$ python3 -q
>>> import numpy as np
>>> np.set_printoptions(precision=1, suppress=True, linewidth=160, floatmode="fixed")
>>> rnd = lambda a: np.round(a, 1) + 0
>>> data = np.tanh(np.array([[1.6, 0.7],
...     [0.5, 0.5],
...     [-0.5, -0.3],
...     [-1.3, -0.8],
...     [0.0, 0.4],
...     [-0.6, -0.8],
...     [-0.3, 0.9],
...     [-0.2, -1.3],
...     [-0.3, -1.1],
...     [-1.0, -1.1],
...     [1.2, -0.9],
...     [0.6, -1.2]]) @ np.array([[0.5, 1.6, -0.3], [1.6, -0.4, 0.7]]))
>>> rnd(data)
array([[ 1.0,  1.0,  0.0],
       [ 0.8,  0.5,  0.2],
       [-0.6, -0.6, -0.1],
       [-1.0, -0.9, -0.2],
       [ 0.6, -0.2,  0.3],
       [-0.9, -0.6, -0.4],
       [ 0.9, -0.7,  0.6],
       [-1.0,  0.2, -0.7],
       [-1.0,  0.0, -0.6],
       [-1.0, -0.8, -0.4],
       [-0.7,  1.0, -0.8],
       [-0.9,  0.9, -0.8]])
>>> W2 = data[[0, 3]].astype(float)
>>> for _ in range(7):
...     z = np.linalg.norm(data[:, None] - W2, axis=-1).argmin(axis=1)
...     W2 = np.array([data[z == j].mean(axis=0) for j in range(2)])
... 
>>> z
array([0, 0, 1, 1, 0, 1, 0, 1, 1, 1, 1, 1])
>>> np.abs(W2[1] - W2[0]).argmax()
np.int64(0)
>>> Xs = data - data.mean(axis=0)
>>> U, sigma, Vt = np.linalg.svd(Xs, full_matrices=False)
>>> rnd(np.abs(Vt[-1]))
array([0.4, 0.3, 0.8])
>>> print(rnd(Vt[0] * np.sign(Vt[0, np.abs(Vt[0]).argmax()])))
[0.9 0.3 0.4]
>>> np.abs(Vt[0]).argmax()
np.int64(0)
>>> np.searchsorted(np.cumsum(sigma ** 2) / (sigma ** 2).sum(), 0.9) + 1
np.int64(2)
>>> rnd(sigma ** 2 / (sigma ** 2).sum())
array([0.6, 0.4, 0.0])
>>> ang = np.radians(180)
>>> Rm = np.eye(3)
>>> Rm[2, 2] = Rm[0, 0] = np.cos(ang)
>>> Rm[2, 0], Rm[0, 2] = -np.sin(ang), np.sin(ang)
>>> rnd(Rm)
array([[-1.0,  0.0,  0.0],
       [ 0.0,  1.0,  0.0],
       [ 0.0,  0.0, -1.0]])
>>> B = data @ Rm.T
>>> np.allclose(data @ data.T, B @ B.T)
True
>>> rnd(B)
array([[-1.0,  1.0,  0.0],
       [-0.8,  0.5, -0.2],
       [ 0.6, -0.6,  0.1],
       [ 1.0, -0.9,  0.2],
       [-0.6, -0.2, -0.3],
       [ 0.9, -0.6,  0.4],
       [-0.9, -0.7, -0.6],
       [ 1.0,  0.2,  0.7],
       [ 1.0,  0.0,  0.6],
       [ 1.0, -0.8,  0.4],
       [ 0.7,  1.0,  0.8],
       [ 0.9,  0.9,  0.8]])
>>> print(np.allclose(np.linalg.norm(data, axis=1), np.linalg.norm(B, axis=1)))
True
>>> x0 = np.array([-1, 1, -5])
>>> target = data @ x0
>>> print(rnd(np.linalg.pinv(data) @ data))
[[1.0 0.0 0.0]
 [0.0 1.0 0.0]
 [0.0 0.0 1.0]]
>>> rnd(np.linalg.solve(data.T @ data, data.T @ target))
array([-1.0,  1.0, -5.0])
>>> rng = np.random.default_rng(805)
>>> target = target + 0.3 * rng.normal(size=12)
>>> rnd(target)
array([-0.1, -1.3,  0.1,  0.8, -2.1,  2.1, -5.0,  4.9,  3.2,  2.9,  5.5,  6.0])
>>> c, *_ = np.linalg.lstsq(data, target)
>>> print([round(float(np.linalg.norm(np.linalg.solve(data.T @ data + lam * np.eye(3), data.T @ target))), 2) for lam in (0, 1, 10, 100)])
[5.37, 3.59, 1.87, 0.34]
